% ipython --no-banner

In [1]: import numpy as np

In [2]: np.set_printoptions(suppress=True, linewidth=200)

In [3]: rd = lambda a: np.round(a, 3) + 0

In [4]: m1 = np.loadtxt("out18.csv", delimiter=",")

In [5]: m1
Out[5]: 
array([[4.05, 1.  , 5.  ],
       [1.  , 1.05, 4.  ],
       [4.  , 1.  , 5.05]])

In [6]: other = np.linalg.inv(m1)

In [7]: rd(np.linalg.cond(m1))
Out[7]: np.float64(730.53)

In [8]: rd(np.linalg.det(m1) * other)
Out[8]: 
array([[  1.303,  -0.05 ,  -1.25 ],
       [ 10.95 ,   0.452, -11.2  ],
       [ -3.2  ,  -0.05 ,   3.252]])

In [9]: rd(np.linalg.inv(other))
Out[9]: 
array([[4.05, 1.  , 5.  ],
       [1.  , 1.05, 4.  ],
       [4.  , 1.  , 5.05]])

In [10]: rd(np.linalg.slogdet(m1)[0])
Out[10]: np.float64(1.0)

In [11]: U, sig, Vh = np.linalg.svd(m1)

In [12]: rd(sig)
Out[12]: array([10.016,  1.639,  0.014])

In [13]: np.argmax(sig[:-1] / (sig[1:] + 1e-6)) + 1
Out[13]: np.int64(2)

In [14]: other = U[:, :2] @ np.diag(sig[:2]) @ Vh[:2]

In [15]: np.linalg.matrix_rank(m1, rtol=0.05)
Out[15]: np.int64(2)

In [16]: rd(np.linalg.norm(m1 - other, 2)), rd(sig[2])
Out[16]: (np.float64(0.014), np.float64(0.014))

In [17]: W0 = np.load("m.npy")

In [18]: W0
Out[18]: 
array([[10, 15, 14,  8],
       [15, 25, 20,  5],
       [14, 20, 20, 14],
       [ 8,  5, 14, 26]])

In [19]: W0.reshape(2, -1)
Out[19]: 
array([[10, 15, 14,  8, 15, 25, 20,  5],
       [14, 20, 20, 14,  8,  5, 14, 26]])

In [20]: W0.reshape(4, 5)
Traceback (most recent call last):
  Cell In[20], line 1
    W0.reshape(4, 5)
ValueError: cannot reshape array of size 16 into shape (4,5)


In [21]: W0.reshape(-1, 2)
Out[21]: 
array([[10, 15],
       [14,  8],
       [15, 25],
       [20,  5],
       [14, 20],
       [20, 14],
       [ 8,  5],
       [14, 26]])

In [22]: t3 = W0.reshape(4, 2, -1)

In [23]: t3[:, 0]
Out[23]: 
array([[10, 15],
       [15, 25],
       [14, 20],
       [ 8,  5]])

In [24]: np.einsum("ihd,jhd->hij", t3, t3).shape
Out[24]: (2, 4, 4)

In [25]: np.swapaxes(t3, 1, 2)[3]
Out[25]: 
array([[ 8, 14],
       [ 5, 26]])

In [26]: U, sig, Vh = np.linalg.svd(W0)

In [27]: V = Vh[:(sig > 1e-8).sum()]

In [28]: rng = np.random.default_rng(93730)

In [29]: x = W0[2] + -1 * W0[1] + rng.integers(2) * np.eye(4)[2]

In [30]: x
Out[30]: array([-1., -5.,  0.,  9.])

In [31]: rd(np.diag(V.T @ V))
Out[31]: array([0.177, 0.589, 0.336, 0.899])

In [32]: np.linalg.matrix_rank(np.vstack([W0, x]))
Out[32]: np.int64(2)

In [33]: np.allclose(V.T @ V @ x, x)
Out[33]: True

In [34]: np.linalg.matrix_rank(W0, rtol=0.1)
Out[34]: np.int64(2)

In [35]: arr = np.load("case8.npy")

In [36]: arr
Out[36]: 
array([[  1. ,  -1.2,   1.3],
       [  0.1,   1.5,  -1.1],
       [  1.9,   2. ,   0.7],
       [  1.2,  -1.1,  -0.9],
       [  1.9,  -1. ,   1.1],
       [  1.6,  -1.2,  -0.5],
       [ -0.4,   0. ,  -0.3],
       [  6. ,  11. , -16. ],
       [  2.4,   0.1,   0.2],
       [ -0.8,  -1.9,   1.3],
       [ -0.2,   0.3,   0.7],
       [ -2.6,  -0.7,  -0.1],
       [  0.1,   0.3,  -1.2],
       [  0.8,   1.7,   0. ],
       [  0. ,   1.2,   0.9],
       [  0.5,   0.2,  -0.4],
       [  0.1,   0.6,  -0.7],
       [  0. ,  -0.2,   0.3]])

In [37]: x = np.array([3, 1, 0])

In [38]: target = arr @ x

In [39]: beta, lr = np.zeros(3), 1 / np.linalg.norm(arr, 2) ** 2

In [40]: for i in range(300):
    ...:     beta -= lr * arr.T @ (arr @ beta - target)
    ...:     if i % 50 == 0: print(i, round(np.linalg.norm(arr @ beta - target), 3))
    ...: 
0 13.361
50 0.673
100 0.066
150 0.012
200 0.002
250 0.0

In [41]: rd(np.linalg.cond(arr))
Out[41]: np.float64(5.553)

In [42]: x = np.array([-2, -2, -3])

In [43]: target = arr @ x

In [44]: rd(target)
Out[44]: array([-3.5,  0.1, -9.9,  2.5, -5.1,  0.7,  1.7, 14. , -5.6,  1.5, -2.3,  6.9,  2.8, -5. , -5.1, -0.2,  0.7, -0.5])

In [45]: rd(np.linalg.solve(arr.T @ arr, arr.T @ target))
Out[45]: array([-2., -2., -3.])

In [46]: target = target + 0.1 * rng.normal(size=18)

In [47]: rd(target)
Out[47]: array([-3.515,  0.14 , -9.671,  2.33 , -5.271,  0.794,  1.619, 14.168, -5.332,  1.618, -2.203,  7.008,  2.978, -4.921, -5.185, -0.161,  0.722, -0.514])

In [48]: beta, *_ = np.linalg.lstsq(arr, target)

In [49]: beta.round()
Out[49]: array([-2., -2., -3.])

In [50]: rd(beta)
Out[50]: array([-1.989, -1.971, -2.987])

In [51]: q, Rm = np.linalg.qr(arr)

In [52]: q.shape, Rm.shape
Out[52]: ((18, 3), (3, 3))

In [53]: rd(np.trace(q @ q.T))
Out[53]: np.float64(3.0)

In [54]: z = arr[:, 1] > np.median(arr[:, 1])

In [55]: f = arr[z].mean(axis=0) - arr[~z].mean(axis=0)

In [56]: ((arr - arr.mean(axis=0)) @ f > 0).astype(int)
Out[56]: array([0, 1, 1, 0, 0, 0, 0, 1, 0, 0, 0, 0, 0, 1, 0, 0, 0, 0])

In [57]: rd((((arr - arr.mean(axis=0)) @ f > 0) == z).mean())
Out[57]: np.float64(0.722)

In [58]: np.argsort(-np.abs(f).round(6), kind="stable")
Out[58]: array([1, 2, 0])

In [59]: J = np.load("sample10.npy")

In [60]: J
Out[60]: 
array([[ 1.017,  1.121,  8.935],
       [ 0.982,  0.869,  8.952],
       [ 0.921,  0.937,  8.974],
       [ 1.036,  0.999,  9.022],
       [ 0.934,  1.038,  8.894],
       [ 0.974,  1.046,  9.047],
       [ 1.048,  1.031,  9.01 ],
       [ 7.051,  0.055,  7.043],
       [ 7.056,  0.038,  6.948],
       [ 6.884, -0.034,  7.072],
       [ 7.051,  0.114,  7.068],
       [ 6.991, -0.073,  7.08 ],
       [ 6.906,  0.065,  6.938],
       [ 7.055,  0.059,  6.917]])

In [61]: D = np.linalg.norm(J[:, None] - J[None], axis=-1)

In [62]: D[6].round(6).argsort(kind="stable")[:4]
Out[62]: array([6, 3, 5, 0])

In [63]: (D + 1e9 * np.eye(14)).round(6).argmin(axis=1)
Out[63]: array([ 6,  2,  1,  6,  0,  3,  3, 10, 13, 11,  7,  9, 13,  8])

In [64]: np.linalg.cond(m1) > 100
Out[64]: np.True_

In [65]: rd(np.linalg.norm(m1, 2) / np.linalg.norm(m1))
Out[65]: np.float64(0.987)

In [66]: [round(float(x), 3) for x in np.linalg.svd(J, compute_uv=False)[:3]]
Out[66]: [33.533, 11.848, 0.268]

In [67]: q, V = np.linalg.qr(J[:, :1])[0], np.linalg.qr(J[:, 1:])[0]

In [68]: sig = np.linalg.svd(q.T @ V, compute_uv=False)

In [69]: rd(np.degrees(np.arccos(sig.clip(0, 1))))
Out[69]: array([6.806])

In [70]: M = np.load("dump.npy")

In [71]: M
Out[71]: 
array([[ -4,  14, -14],
       [ 10, -35,  35],
       [  4, -14,  14],
       [  2,  -7,   7]])

In [72]: # rows and columns are dependent

In [73]: rd(np.linalg.norm(M, 2) / np.linalg.norm(M))
Out[73]: np.float64(1.0)

In [74]: np.linalg.cond(M) > 100
Out[74]: np.True_

In [75]: [round(float(x), 3) for x in np.linalg.svd(M, compute_uv=False)[:3]]
Out[75]: [58.89, 0.0, 0.0]

In [76]: rd(M @ np.linalg.pinv(M) @ M)
Out[76]: 
array([[ -4.,  14., -14.],
       [ 10., -35.,  35.],
       [  4., -14.,  14.],
       [  2.,  -7.,   7.]])

In [77]: np.abs(np.diag(np.linalg.qr(M)[1])) > 1e-9
Out[77]: array([ True, False, False])

In [78]: np.linalg.lstsq(M[:-1].T, M[-1])[2]
Out[78]: np.int32(1)

In [79]: try:
    ...:     np.linalg.inv(M)
    ...: except np.linalg.LinAlgError as e:
    ...:     print(e)
    ...: 
Last 2 dimensions of the array must be square

In [80]: other = np.array([[-5, 7, -9], [5, 0, -3]])

In [81]: basis = np.kron(other, M)

In [82]: np.linalg.matrix_rank(basis)
Out[82]: np.int64(2)

In [83]: basis.shape
Out[83]: (8, 9)
